>>> import numpy as np
>>> import numpy.linalg as la
>>> np.set_printoptions(suppress=True, linewidth=100)
>>> def rd(a):
...     return np.round(a, 3) + 0
... 
>>> Y = np.array([[-9, -6], [-2, -6], [3, -8]])
>>> J = np.tile(Y, (2, 3))
>>> J
array([[-9, -6, -9, -6, -9, -6],
       [-2, -6, -2, -6, -2, -6],
       [ 3, -8,  3, -8,  3, -8],
       [-9, -6, -9, -6, -9, -6],
       [-2, -6, -2, -6, -2, -6],
       [ 3, -8,  3, -8,  3, -8]])
>>> t3 = np.stack([J, -2 * J, J[::-1]])
>>> rd(la.norm(t3, axis=(1, 2)))
array([37.148, 74.297, 37.148])
>>> la.matrix_rank(t3.reshape(3, -1))
np.int64(2)
>>> print([round(float(x), 3) for x in la.svd(J, compute_uv=False)[:3]])
[31.173, 20.205, 0.0]
>>> print(la.cond(J) > 100)
True
>>> Uu, sigma, Vt = la.svd(J)
>>> np.argmax(sigma[:-1] / (sigma[1:] + 1e-6)) + 1
np.int64(2)
>>> rd(sigma)
array([31.173, 20.205,  0.   ,  0.   ,  0.   ,  0.   ])
>>> Y = Uu[:, :2] @ np.diag(sigma[:2]) @ Vt[:2]
>>> la.matrix_rank(Y)
np.int64(2)
>>> rd(np.abs(J - Y).max())
np.float64(0.0)
>>> print(rd(la.norm(J - Y) / la.norm(J)))
0.0
>>> rd(la.norm(J - Y, 2)), rd(sigma[2])
(np.float64(0.0), np.float64(0.0))
>>> Y = np.array([[-1, 1, -1, 1, 0, 0, 1, 2],
...     [-2, -1, 0, -1, -1, -2, 0, 0],
...     [0, -1, 1, 1, 1, 0, 0, 1],
...     [0, 0, -2, 1, 0, -2, 2, 0],
...     [0, -1, -2, -2, 2, 1, -2, 1],
...     [-2, 2, 2, 2, 2, -2, -2, 2],
...     [-2, 2, -2, 0, 1, 1, -2, -1],
...     [1, 0, -1, 1, -1, -2, -2, 0]])
>>> A = np.tril(Y)
>>> A
array([[-1,  0,  0,  0,  0,  0,  0,  0],
       [-2, -1,  0,  0,  0,  0,  0,  0],
       [ 0, -1,  1,  0,  0,  0,  0,  0],
       [ 0,  0, -2,  1,  0,  0,  0,  0],
       [ 0, -1, -2, -2,  2,  0,  0,  0],
       [-2,  2,  2,  2,  2, -2,  0,  0],
       [-2,  2, -2,  0,  1,  1, -2,  0],
       [ 1,  0, -1,  1, -1, -2, -2,  0]])
>>> print(rd(la.norm(A[1] - A[0])))
1.414
>>> rd(la.norm(A[1], 1)), rd(la.norm(A[1], np.inf))
(np.float64(3.0), np.float64(2.0))
>>> A[1] @ A[0]
np.int64(2)
>>> vec = np.array([2, -3, -2, -1, -5, -2, 2, 3])
>>> (A * vec).sum(axis=1)
array([ -2,  -1,   1,   3,  -1, -22, -17,   8])
>>> print(np.sign((A @ vec).round(6)))
[-1 -1  1  1 -1 -1 -1  1]
>>> np.abs(np.diag(la.qr(A)[1])) > 1e-9
array([ True,  True,  True,  True,  True,  True,  True, False])
>>> la.lstsq(A[:-1].T, A[-1])[2]
np.int32(7)
>>> print(rd(A @ la.pinv(A) @ A))
[[-1.  0.  0.  0.  0.  0.  0.  0.]
 [-2. -1.  0.  0.  0.  0.  0.  0.]
 [ 0. -1.  1.  0.  0.  0.  0.  0.]
 [ 0.  0. -2.  1.  0.  0.  0.  0.]
 [ 0. -1. -2. -2.  2.  0.  0.  0.]
 [-2.  2.  2.  2.  2. -2.  0.  0.]
 [-2.  2. -2.  0.  1.  1. -2.  0.]
 [ 1.  0. -1.  1. -1. -2. -2.  0.]]
>>> rd(np.trace(la.pinv(A) @ A))
np.float64(7.0)
>>> mat = np.loadtxt("layer12.csv", delimiter=",")
>>> mat
array([[ 3., -1.,  0.,  0.,  0.,  0.,  0.,  0.],
       [-1.,  1., -1.,  0.,  0.,  0.,  0.,  0.],
       [ 0., -1.,  2., -1.,  0.,  0.,  0.,  0.],
       [ 0.,  0., -1.,  2., -1.,  0.,  0.,  0.],
       [ 0.,  0.,  0., -1.,  1., -1.,  0.,  0.],
       [ 0.,  0.,  0.,  0., -1.,  1., -1.,  0.],
       [ 0.,  0.,  0.,  0.,  0., -1., -1., -1.],
       [ 0.,  0.,  0.,  0.,  0.,  0., -1., -2.]])
>>> rd(la.eigvalsh(mat).min())
np.float64(-2.707)
>>> try:
...     la.cholesky(mat)
... except la.LinAlgError as e:
...     print("failed:", e)
... 
failed: Matrix is not positive definite
>>> np.all(la.eigvalsh(mat) > 0)
np.False_
>>> w, evecs = la.eigh(mat)
>>> vec = np.array([2, 3, -3, 0, 2, -1, -3, -3])
>>> rd(la.eigvalsh(mat[1:, 1:]))
array([-2.707, -0.901, -0.087,  0.385,  1.516,  2.34 ,  3.454])
>>> rd(vec @ mat @ vec / (vec @ vec)), rd(w[0]), rd(w[-1])
(np.float64(0.067), np.float64(-2.707), np.float64(3.668))
